% python3 -q
>>> import numpy as np
>>> np.set_printoptions(precision=1, suppress=True, linewidth=140, legacy="1.25")
>>> arr = np.loadtxt("x.csv", delimiter=",")
>>> print(arr.round(1) + 0)
[[-0.6 -0.3  0.7 -0.1 -0.1  0.1]
 [ 0.  -0.4  0.   0.6 -0.3 -0.7]
 [ 0.  -0.7 -0.4  0.2 -0.1  0.6]
 [ 0.5  0.   0.3 -0.2 -0.8  0.2]
 [-0.4 -0.1 -0.5 -0.6 -0.4 -0.3]
 [-0.4  0.5 -0.2  0.5 -0.4  0.3]]
>>> print(np.round(arr.sum(axis=1), 1) + 0)
[-0.3 -0.7 -0.4  0.  -2.3  0.3]
>>> print(np.count_nonzero(arr))
36
>>> print(round(np.abs(arr).max(), 1))
0.8
>>> print(np.linalg.matrix_rank(arr))
6
>>> arr[6]
Traceback (most recent call last):
  File "<python-input-8>", line 1, in <module>
    arr[6]
    ~~~^^^
IndexError: index 6 is out of bounds for axis 0 with size 6
>>> print(arr.shape)
(6, 6)
>>> x0 = np.array([1, 1, 2, -3, -3, 1])
>>> target = arr @ x0
>>> beta, lr = np.zeros(6), 1 / np.linalg.norm(arr, 2) ** 2
>>> for i in range(12):
...     beta -= lr * arr.T @ (arr @ beta - target)
...     if i % 2 == 0: print(i, round(np.linalg.norm(arr @ beta - target), 1))
... 
0 0.0
2 0.0
4 0.0
6 0.0
8 0.0
10 0.0
>>> print(round(np.linalg.cond(arr), 1))
1.0
>>> print(beta)
[ 1.  1.  2. -3. -3.  1.]
>>> x0 = np.array([-2, 2, -3, -3, 3, 0])
>>> print(np.round(arr.T @ (arr @ x0), 1) + 0)
[-2.  2. -3. -3.  3.  0.]
>>> print(round(np.linalg.det(arr), 1))
-1.0
>>> m1 = np.loadtxt("layer10.csv", delimiter=",")
>>> print(m1)
[[-0.1 -0.1  1.1  1.3  1.4  1.3 -0.5 -0.4 -0.6 -2.   0.4]
 [-0.3  0.5 -1.1 -0.4  1.2  0.  -0.5  0.7 -1.  -0.4 -0.7]
 [-1.1 -0.7  0.1  0.4  0.2  1.2  1.7  1.7  0.6  0.   0.8]
 [-0.8 -1.3  0.  -0.6 -0.4 -1.9 -0.5 -0.5  0.2  0.1  0.6]
 [-0.6 -0.4 -2.2  0.7  0.   0.6 -1.3 -2.1 -1.8  0.   0. ]
 [-1.1 -0.5 -0.3  0.9 -1.3  0.6  1.3 -0.4 -1.9 -1.4  0.3]
 [ 0.9  1.4  1.  -0.5 -1.9 -0.8  0.   0.3 -0.3 -0.9 -0.9]
 [ 0.6 -0.8 -0.5  0.3  1.6  0.9 -0.4 -0.9  0.6  0.5  0.2]
 [-0.9 -0.7  0.6  0.2 -0.2  2.3  1.1 -0.3 -0.1 -0.6  0.3]
 [-0.6  0.3  0.   0.8 -0.6  1.5 -0.4 -0.2 -1.3  1.4  0.2]
 [-0.5 -0.9  0.5 -0.3  2.   0.8  0.   0.3  0.8  0.7  0.4]
 [ 0.2  0.   1.4  2.1 -0.3 -0.5 -1.1 -1.1 -0.4  0.5 -1.1]
 [-0.3  0.4  0.5  1.4  0.1 -1.6  0.4 -2.1 -0.4 -0.6 -0.1]
 [-0.4 -0.5  0.1  1.3 -0.8  0.6  0.7  0.8  0.2 -2.1 -0.4]
 [ 2.3  0.  -2.4 -0.7  0.5 -2.   0.3  1.7  0.4  0.4  0. ]
 [-0.4  0.1  0.6 -0.3 -0.4 -1.   0.5 -1.   0.1  0.3  1. ]
 [ 0.  -0.9  0.8  0.3 -0.2  0.2  0.5  0.5  1.5  1.6 -0.5]
 [-1.1 -1.1  0.2  1.1  0.1 -0.3 -0.7  0.5 -0.2  1.3 -0.7]
 [-0.1 -0.7  0.3 -1.4  0.1 -0.2  1.3 -0.3 -1.  -0.8  2.1]
 [-1.   0.8 -0.1  0.9 -1.7 -0.4  1.3 -0.5  0.3 -0.1 -0.3]
 [ 0.6 -1.1 -1.9 -0.3 -1.3 -0.1 -0.9  0.2  0.   1.4 -0.5]
 [-0.8  0.6 -0.2 -1.1  0.   0.2 -0.5  1.2  0.2 -0.4 -0.6]
 [-4.  -4.  17.  -9.   4.   6.  10.   3.  -2.   1.  22. ]
 [-0.4 -0.8 -0.4  0.8 -2.3  0.9 -0.8  1.   1.4 -1.5  0.3]
 [ 0.6 -0.1  0.1  1.1 -0.6  0.8  0.1  1.4 -1.   1.2 -1.8]
 [ 0.   2.  -0.1  1.4  0.1 -0.8 -0.1  0.8 -0.8  1.3 -0.1]
 [ 0.7 -0.1 -0.4 -1.5 -1.5  1.9 -0.3  0.3 -0.3  1.8 -0.3]
 [-0.3  0.1  2.1  0.3 -1.7 -1.7  0.7 -1.  -1.2  0.9  0.7]
 [-0.3 -0.5 -0.3 -1.4  0.3  0.4  0.2  0.7  0.3 -0.4  2. ]]
>>> B = np.c_[m1[:, :4] @ np.array([[-2, -2, 3, -2], [0, 2, 0, 2], [0, -3, 3, 1], [1, -2, 2, -1]]), np.array([0, -2, -1, -2, 2, -2, -2, 2, 2, -2, -2, -1, -2, 2, 2, -1, 2, 1, 2, 1, -2, 1, 0, 2, 1, 1, 0, 0, -2])]
>>> print(B.round(1) + 0)
[[  1.5  -5.9   5.6  -0.2   0. ]
 [  0.2   5.7  -5.    0.9  -2. ]
 [  2.6  -0.3  -2.2   0.5  -1. ]
 [  1.    0.2  -3.6  -0.4  -2. ]
 [  1.9   5.6  -7.   -2.5   2. ]
 [  3.1   0.3  -2.4   0.   -2. ]
 [ -2.3  -1.    4.7   2.5  -2. ]
 [ -0.9  -1.9   0.9  -3.6   2. ]
 [  2.   -1.8  -0.5   0.8   2. ]
 [  2.    0.2  -0.2   1.   -2. ]
 [  0.7  -1.7  -0.6   0.   -2. ]
 [  1.7  -8.8   9.   -1.1  -1. ]
 [  2.   -2.9   3.4   0.5  -2. ]
 [  2.1  -3.1   1.7  -1.4   2. ]
 [ -5.3   4.   -1.7  -6.3   2. ]
 [  0.5  -0.2   0.    1.9  -1. ]
 [  0.3  -4.8   3.   -1.3   2. ]
 [  3.3  -2.8  -0.5  -0.9   1. ]
 [ -1.2   0.7  -2.2   0.5   2. ]
 [  2.9   2.1  -1.5   2.6   1. ]
 [ -1.5   2.9  -4.5  -5.   -2. ]
 [  0.5   5.6  -5.2   3.7   1. ]
 [ -1.  -33.   21.   26.    0. ]
 [  1.6  -1.2  -0.8  -2.    2. ]
 [ -0.1  -3.9   4.3  -2.4   1. ]
 [  1.4   1.5   2.5   2.5   1. ]
 [ -2.9   2.6  -2.1  -0.5   0. ]
 [  0.9  -6.1   6.    2.6   0. ]
 [ -0.8   3.3  -4.6   0.7  -2. ]]
>>> print(np.linalg.norm(np.linalg.qr(m1)[0].T @ B, axis=0) ** 2 / ((B ** 2).sum(axis=0) + 1e-12))
[1.  1.  1.  1.  0.2]
>>> print(np.linalg.matrix_rank(B))
5
>>> print(np.linalg.matrix_rank(np.c_[m1, B]))
12
>>> print(np.round(np.linalg.lstsq(m1, B[:, 0])[0], 1) + 0)
[-2.  0.  0.  1.  0.  0.  0.  0.  0.  0.  0.]
>>> f = np.array([-3, -1])
>>> print(np.convolve(m1[10], f))
[ 1.5  3.2 -0.6  0.4 -5.7 -4.4 -0.8 -0.9 -2.7 -2.9 -1.9 -0.4]
>>> print(np.correlate(m1[10], m1[22], "full"))
[-11.  -20.3  11.1  -5.8  35.    9.7  -6.5  11.9  40.1  16.6  38.4 -13.9  37.1  21.   -2.5  -0.1   7.7   3.9   0.8  -4.4  -1.6]
>>> print(np.polyval(f, m1[10]))
[ 0.5  1.7 -2.5 -0.1 -7.  -3.4 -1.  -1.9 -3.4 -3.1 -2.2]
>>> Z = m1[[24, 11]].astype(float)
>>> for _ in range(7):
...     idx = np.linalg.norm(m1[:, None] - Z, axis=-1).argmin(axis=1)
...     Z = np.array([m1[idx == j].mean(axis=0) for j in range(2)])
... 
>>> print(idx)
[0 0 0 0 0 0 0 0 0 0 0 0 0 0 0 0 0 0 0 0 0 0 1 0 0 0 0 0 0]
>>> print(np.abs(Z[1] - Z[0]).argmax())
10
>>> print(np.bincount(idx))
[28  1]
>>> print(Z.round(1) + 0)
[[-0.2 -0.2  0.   0.2 -0.3  0.1  0.1  0.  -0.2  0.1  0. ]
 [-4.  -4.  17.  -9.   4.   6.  10.   3.  -2.   1.  22. ]]
>>> J = np.load("block15.npy")
>>> print(J)
[[0 0 0 0 0 0 0 0 0 0 1 0 0 0]
 [0 0 0 0 0 0 0 0 0 0 0 1 0 0]
 [0 1 0 0 0 0 0 0 0 0 0 0 0 0]
 [0 0 0 0 0 1 0 0 0 0 0 0 0 0]
 [0 0 0 1 0 0 0 0 0 0 0 0 0 0]
 [1 0 0 0 0 0 0 0 0 0 0 0 0 0]
 [0 0 0 0 0 0 0 1 0 0 0 0 0 0]
 [0 0 1 0 0 0 0 0 0 0 0 0 0 0]
 [0 0 0 0 0 0 0 0 1 0 0 0 0 0]
 [0 0 0 0 0 0 0 0 0 1 0 0 0 0]
 [0 0 0 0 0 0 0 0 0 0 0 0 0 1]
 [0 0 0 0 0 0 0 0 0 0 0 0 1 0]
 [0 0 0 0 1 0 0 0 0 0 0 0 0 0]
 [0 0 0 0 0 0 1 0 0 0 0 0 0 0]]
>>> x0 = np.array([7, 9, 2, 4, 1, 0, 9, 5, 8, 4, 4, 9, 0, 9])
>>> print(J.T @ (J @ x0))
[7 9 2 4 1 0 9 5 8 4 4 9 0 9]
>>> print([p for p in range(1, 25) if np.allclose(np.linalg.matrix_power(J, p), np.eye(14))])
[12, 24]
>>> print(np.abs(np.linalg.eigvals(J)))
[1. 1. 1. 1. 1. 1. 1. 1. 1. 1. 1. 1. 1. 1.]
>>> x0 = np.array([8, 5, 8, 4, 0, 3, 7, 2, 5, 0, 6, 2, 6, 5])
>>> target = J @ x0
>>> beta, lr = np.zeros(14), 1 / np.linalg.norm(J, 2) ** 2
>>> for i in range(10):
...     beta -= lr * J.T @ (J @ beta - target)
...     if i % 2 == 0: print(i, round(np.linalg.norm(J @ beta - target), 1))
... 
0 0.0
2 0.0
4 0.0
6 0.0
8 0.0
>>> print(beta)
[8. 5. 8. 4. 0. 3. 7. 2. 5. 0. 6. 2. 6. 5.]
>>> print(np.flatnonzero(np.linalg.matrix_power((J != 0) + (J.T != 0) + np.eye(14), 14)[11]))
[ 0  1  2  3  4  5  6  7 10 11 12 13]
>>> print(np.round(np.sort(np.linalg.eigvals(J).real), 1) + 0)
[-1.  -0.9 -0.9 -0.5 -0.5  0.   0.   0.5  0.5  0.9  0.9  1.   1.   1. ]
